In [1]: import numpy as np

In [2]: import numpy.linalg as la

In [3]: np.set_printoptions(precision=1, suppress=True, linewidth=100, legacy="1.25")

In [4]: rnd = lambda a: np.round(a, 1) + 0

In [5]: J = np.array([[4, 4, 0], [0, 5, 0], [3, 1, 1], [3, 1, 4], [0, 2, 2]])

In [6]: J[:, 2] = -2 * J[:, 1]

In [7]: J
Out[7]: 
array([[  4,   4,  -8],
       [  0,   5, -10],
       [  3,   1,  -2],
       [  3,   1,  -2],
       [  0,   2,  -4]])

In [8]: # looks like rank 2

In [9]: W = np.array([[0, 0, 3, -1, 0, 3], [-1, -1, -3, -1, -3, 0], [0, 3, 2, -1, -2, -1]])

In [10]: beta = np.array([1, 2, 1, -1, 0, -1])

In [11]: H = np.maximum(J @ W + beta, 0)

In [12]: H
Out[12]: 
array([[ 0,  0,  0,  0,  4, 19],
       [ 0,  0,  0,  4,  5,  9],
       [ 0,  0,  3,  0,  1, 10],
       [ 0,  0,  3,  0,  1, 10],
       [ 0,  0,  0,  1,  2,  3]])

In [13]: print((H > 0).mean(axis=0))
[0.  0.  0.4 0.4 1.  1. ]

In [14]: (H > 0).astype(int)
Out[14]: 
array([[0, 0, 0, 0, 1, 1],
       [0, 0, 0, 1, 1, 1],
       [0, 0, 1, 0, 1, 1],
       [0, 0, 1, 0, 1, 1],
       [0, 0, 0, 1, 1, 1]])

In [15]: print(la.matrix_rank(H))
4

In [16]: basis = np.array([[1, 5, 2], [7, 9, 7], [0, 1, 3], [4, 9, 3], [0, 8, 4], [2, 7, 5]])

In [17]: W @ basis
Out[17]: 
array([[  2,  15,  21],
       [-12, -50, -33],
       [ 15,  -3,  11]])

In [18]: (H @ basis).round(6).argmax(axis=1)
Out[18]: array([1, 1, 1, 1, 1])

In [19]: Uu, sig, VT = la.svd(J, full_matrices=False)

In [20]: print(rnd(np.abs(VT[0])))
[0.2 0.4 0.9]

In [21]: rnd(Uu.T @ J @ VT.T)
Out[21]: 
array([[15.7,  0. ,  0. ],
       [ 0. ,  4.8,  0. ],
       [ 0. ,  0. ,  0. ]])

In [22]: rnd(Uu.T @ Uu)
Out[22]: 
array([[1., 0., 0.],
       [0., 1., 0.],
       [0., 0., 1.]])

In [23]: np.allclose(Uu * sig @ VT, J)
Out[23]: True

In [24]: rnd(np.sqrt((sig ** 2).sum())), rnd(la.norm(J))
Out[24]: (16.4, 16.4)

In [25]: rnd(sig)
Out[25]: array([15.7,  4.8,  0. ])

In [26]: rnd(sig / sig[0])
Out[26]: array([1. , 0.3, 0. ])

In [27]: Uu.shape, sig.shape, VT.shape
Out[27]: ((5, 3), (3,), (3, 3))

In [28]: Uu, sig, VT = la.svd(J)

In [29]: np.argmax(sig[:-1] / (sig[1:] + 1e-6)) + 1
Out[29]: 2

In [30]: Y = Uu[:, :2] @ np.diag(sig[:2]) @ VT[:2]

In [31]: la.matrix_rank(J, rtol=0.05)
Out[31]: 2

In [32]: rnd(Y)
Out[32]: 
array([[  4.,   4.,  -8.],
       [  0.,   5., -10.],
       [  3.,   1.,  -2.],
       [  3.,   1.,  -2.],
       [  0.,   2.,  -4.]])

In [33]: print(rnd(la.norm(J - Y, 2)), rnd(sig[2]))
0.0 0.0
